% ipython --no-banner

In [1]: import numpy as np

In [2]: np.set_printoptions(suppress=True, linewidth=100)

In [3]: def tidy(a):
   ...:     return np.round(a, 2) + 0
   ...: 

In [4]: feats = np.load("case17.npy")

In [5]: tidy(feats)
Out[5]: 
array([[-0.37,  0.45, -0.16,  0.04, -0.23,  0.76],
       [ 0.  , -0.33, -0.08,  0.77, -0.54, -0.03],
       [ 0.23, -0.44, -0.69,  0.03,  0.39,  0.35],
       [ 0.09, -0.48,  0.69, -0.01,  0.14,  0.52],
       [ 0.89,  0.39,  0.05,  0.08, -0.15,  0.17],
       [-0.09,  0.33,  0.14,  0.64,  0.67, -0.04]])

In [6]: tidy((feats - feats.T) / 2)
Out[6]: 
array([[ 0.  ,  0.22, -0.2 , -0.02, -0.56,  0.43],
       [-0.22,  0.  ,  0.18,  0.62, -0.47, -0.18],
       [ 0.2 , -0.18,  0.  , -0.33,  0.17,  0.1 ],
       [ 0.02, -0.62,  0.33,  0.  ,  0.03, -0.06],
       [ 0.56,  0.47, -0.17, -0.03,  0.  , -0.25],
       [-0.43,  0.18, -0.1 ,  0.06,  0.25,  0.  ]])

In [7]: np.allclose(feats, feats.T)
Out[7]: False

In [8]: tidy(np.abs(np.linalg.eigvals(feats)).max())
Out[8]: np.float64(1.0)

In [9]: feats.inv()
AttributeError: 'numpy.ndarray' object has no attribute 'inv'


In [10]: tidy((feats + feats.T) / 2)
Out[10]: 
array([[-0.37,  0.22,  0.03,  0.07,  0.33,  0.33],
       [ 0.22, -0.33, -0.26,  0.14, -0.08,  0.15],
       [ 0.03, -0.26, -0.69,  0.36,  0.22,  0.24],
       [ 0.07,  0.14,  0.36, -0.01,  0.11,  0.58],
       [ 0.33, -0.08,  0.22,  0.11, -0.15,  0.42],
       [ 0.33,  0.15,  0.24,  0.58,  0.42, -0.04]])

In [11]: tidy(np.linalg.det(feats))
Out[11]: np.float64(-1.0)
